$ python3 -q
>>> import numpy as np
>>> from numpy import linalg as LA
>>> np.set_printoptions(precision=2, suppress=True, linewidth=160)
>>> A = np.loadtxt("m.csv", delimiter=",")
>>> print(A)
[[ 4.  8.  4.  8.  7.  5.  6.  3.  4.]
 [ 4.  8.  4.  8.  7.  5.  6.  3.  4.]
 [ 3.  7.  3.  7.  6.  4.  5.  2.  3.]
 [ 0.  4.  0.  4.  3.  1.  2. -1.  0.]
 [ 4.  8.  4.  8.  7.  5.  6.  3.  4.]
 [ 2.  6.  2.  6.  5.  3.  4.  1.  2.]
 [ 0.  4.  0.  4.  3.  1.  2. -1.  0.]
 [-2.  2. -2.  2.  1. -1.  0. -3. -2.]]
>>> U, s, vt = LA.svd(A)
>>> np.argmax(s[:-1] / (s[1:] + 1e-6)) + 1
np.int64(2)
>>> print(s.round(2) + 0)
[35.96  7.61  0.    0.    0.    0.    0.    0.  ]
>>> M2 = U[:, :2] @ np.diag(s[:2]) @ vt[:2]
>>> LA.matrix_rank(A, rtol=0.05)
np.int64(2)
>>> print(round(float(LA.norm(A - M2, 2)), 2), round(float(s[2]), 2))
0.0 0.0
>>> print(M2.round(2) + 0)
[[ 4.  8.  4.  8.  7.  5.  6.  3.  4.]
 [ 4.  8.  4.  8.  7.  5.  6.  3.  4.]
 [ 3.  7.  3.  7.  6.  4.  5.  2.  3.]
 [ 0.  4.  0.  4.  3.  1.  2. -1.  0.]
 [ 4.  8.  4.  8.  7.  5.  6.  3.  4.]
 [ 2.  6.  2.  6.  5.  3.  4.  1.  2.]
 [ 0.  4.  0.  4.  3.  1.  2. -1.  0.]
 [-2.  2. -2.  2.  1. -1.  0. -3. -2.]]
>>> M2 = A[0, 0] * A[1:] - np.outer(A[1:, 0], A[0])
>>> M2
array([[ 0.,  0.,  0.,  0.,  0.,  0.,  0.,  0.,  0.],
       [ 0.,  4.,  0.,  4.,  3.,  1.,  2., -1.,  0.],
       [ 0., 16.,  0., 16., 12.,  4.,  8., -4.,  0.],
       [ 0.,  0.,  0.,  0.,  0.,  0.,  0.,  0.,  0.],
       [ 0.,  8.,  0.,  8.,  6.,  2.,  4., -2.,  0.],
       [ 0., 16.,  0., 16., 12.,  4.,  8., -4.,  0.],
       [ 0., 24.,  0., 24., 18.,  6., 12., -6.,  0.]])
>>> LA.matrix_rank(M2), LA.matrix_rank(A)
(np.int64(1), np.int64(2))
>>> f = np.array([-3, -5, 8, -2])
>>> r1 = np.array([7, 1, 1, 6, 1, 4, 4, 4, 9])
>>> J = f[:, None] + r1[None, :]
>>> J
array([[ 4, -2, -2,  3, -2,  1,  1,  1,  6],
       [ 2, -4, -4,  1, -4, -1, -1, -1,  4],
       [15,  9,  9, 14,  9, 12, 12, 12, 17],
       [ 5, -1, -1,  4, -1,  2,  2,  2,  7]])
>>> # column 2 repeats column 1
>>> LA.cond(J) > 100
np.True_
>>> LA.matrix_rank(J, rtol=0.1)
np.int64(2)
>>> round(LA.norm(J, 2) / LA.norm(J), 2)
np.float64(0.95)
>>> round(float(np.trace(LA.pinv(J) @ J)), 2)
2.0
>>> np.allclose(J[:-1].T @ LA.lstsq(J[:-1].T, J[-1])[0], J[-1])
True
>>> np.abs(np.diag(LA.qr(J)[1])) > 1e-9
array([ True,  True, False, False])
>>> J @ LA.pinv(J) @ J
array([[ 4., -2., -2.,  3., -2.,  1.,  1.,  1.,  6.],
       [ 2., -4., -4.,  1., -4., -1., -1., -1.,  4.],
       [15.,  9.,  9., 14.,  9., 12., 12., 12., 17.],
       [ 5., -1., -1.,  4., -1.,  2.,  2.,  2.,  7.]])
